% ipython --no-banner

In [1]: import numpy as np

In [2]: from numpy import linalg as LA

In [3]: np.set_printoptions(precision=2, suppress=True, linewidth=120)

In [4]: def rd(a):
   ...:     return np.round(a, 2) + 0
   ...: 

In [5]: F = np.load("test14.npy")

In [6]: F
Out[6]: 
array([[ 2.4 ,  1.1 ,  0.8 ],
       [ 0.4 ,  0.9 ,  0.2 ],
       [-0.94, -1.65,  1.31],
       [-0.9 , -1.7 ,  1.4 ]])

In [7]: P = F @ LA.solve(F.T @ F, F.T)

In [8]: rd(np.trace(P))
Out[8]: np.float64(3.0)

In [9]: np.allclose(P @ P, P)
Out[9]: True

In [10]: rd(LA.eigvalsh(P))
Out[10]: array([0., 1., 1., 1.])

In [11]: B = np.c_[F[:, :2] @ np.array([[2, 0], [-2, 2]]), np.array([6, 0, 0, 6])]

In [12]: rd(B)
Out[12]: 
array([[ 2.6 ,  2.2 ,  6.  ],
       [-1.  ,  1.8 ,  0.  ],
       [ 1.42, -3.3 ,  0.  ],
       [ 1.6 , -3.4 ,  6.  ]])

In [13]: rd(LA.norm(LA.qr(F)[0].T @ B, axis=0) ** 2 / ((B ** 2).sum(axis=0) + 1e-12))
Out[13]: array([1.  , 1.  , 0.78])

In [14]: rd(LA.norm(B - F @ LA.lstsq(F, B)[0], axis=0))
Out[14]: array([0.  , 0.  , 3.98])

In [15]: blk = np.stack([F, 5 * F, F[::-1]])

In [16]: LA.matrix_rank(blk.reshape(3, -1))
Out[16]: np.int64(2)

In [17]: LA.matrix_rank(blk)
Out[17]: array([3, 3, 3])

In [18]: feats = np.load("w.npy")

In [19]: feats
Out[19]: 
array([[ 0, -1,  0,  0,  0],
       [ 3,  0,  0,  0,  0],
       [ 0,  0,  0,  2,  0],
       [ 0,  0,  2,  0,  0],
       [ 0,  0,  0,  0, -1]])

In [20]: # 3 groups of indices that never mix

In [21]: (feats != 0).astype(int)
Out[21]: 
array([[0, 1, 0, 0, 0],
       [1, 0, 0, 0, 0],
       [0, 0, 0, 1, 0],
       [0, 0, 1, 0, 0],
       [0, 0, 0, 0, 1]])

In [22]: np.flatnonzero(LA.matrix_power((feats != 0) + (feats.T != 0) + np.eye(5), 5)[0])
Out[22]: array([0, 1])

In [23]: (feats - feats.T) / 2
Out[23]: 
array([[ 0., -2.,  0.,  0.,  0.],
       [ 2.,  0.,  0.,  0.,  0.],
       [ 0.,  0.,  0.,  0.,  0.],
       [ 0.,  0.,  0.,  0.,  0.],
       [ 0.,  0.,  0.,  0.,  0.]])

In [24]: rd(LA.det(feats))
Out[24]: np.float64(12.0)

In [25]: LA.matrix_power(feats, 4)
Out[25]: 
array([[ 9,  0,  0,  0,  0],
       [ 0,  9,  0,  0,  0],
       [ 0,  0, 16,  0,  0],
       [ 0,  0,  0, 16,  0],
       [ 0,  0,  0,  0,  1]])

In [26]: K = np.array([[-27, -2, 2, 2, -2],
    ...:     [-5, -9, 2, -5, -4],
    ...:     [0, 2, 0, -4, -5],
    ...:     [-1, -2, 5, 23, -5],
    ...:     [-4, -1, -2, 3, 28]])

In [27]: np.kron(np.eye(2, dtype=int), K)
Out[27]: 
array([[-27,  -2,   2,   2,  -2,   0,   0,   0,   0,   0],
       [ -5,  -9,   2,  -5,  -4,   0,   0,   0,   0,   0],
       [  0,   2,   0,  -4,  -5,   0,   0,   0,   0,   0],
       [ -1,  -2,   5,  23,  -5,   0,   0,   0,   0,   0],
       [ -4,  -1,  -2,   3,  28,   0,   0,   0,   0,   0],
       [  0,   0,   0,   0,   0, -27,  -2,   2,   2,  -2],
       [  0,   0,   0,   0,   0,  -5,  -9,   2,  -5,  -4],
       [  0,   0,   0,   0,   0,   0,   2,   0,  -4,  -5],
       [  0,   0,   0,   0,   0,  -1,  -2,   5,  23,  -5],
       [  0,   0,   0,   0,   0,  -4,  -1,  -2,   3,  28]])

In [28]: rd(LA.eigvals(K).sum().real)
Out[28]: np.float64(15.0)

In [29]: rd(LA.det(K[::-1]))
Out[29]: np.float64(109758.0)

In [30]: rd(np.poly(K))
Out[30]: array([      1.,     -15.,    -958.,   12117.,  161067., -109758.])

In [31]: rd(LA.det(K.T))
Out[31]: np.float64(109758.0)

In [32]: m1 = np.load("mat.npy")

In [33]: m1
Out[33]: 
array([[-6.02, -0.07,  3.97,  2.05],
       [-7.93, -1.97,  1.99,  1.93],
       [-6.05,  2.97,  8.88,  2.99],
       [-3.94,  1.95,  6.  ,  1.98]])

In [34]: np.argsort(-LA.norm(m1, axis=0).round(6), kind="stable")[:3]
Out[34]: array([0, 2, 3])

In [35]: round(np.log10(LA.cond(m1)))
Out[35]: 2

In [36]: rd(LA.norm(m1, 2) / LA.norm(m1))
Out[36]: np.float64(0.94)

In [37]: rd(np.abs(LA.svd(m1)[2][-1]))
Out[37]: array([0.03, 0.35, 0.38, 0.86])
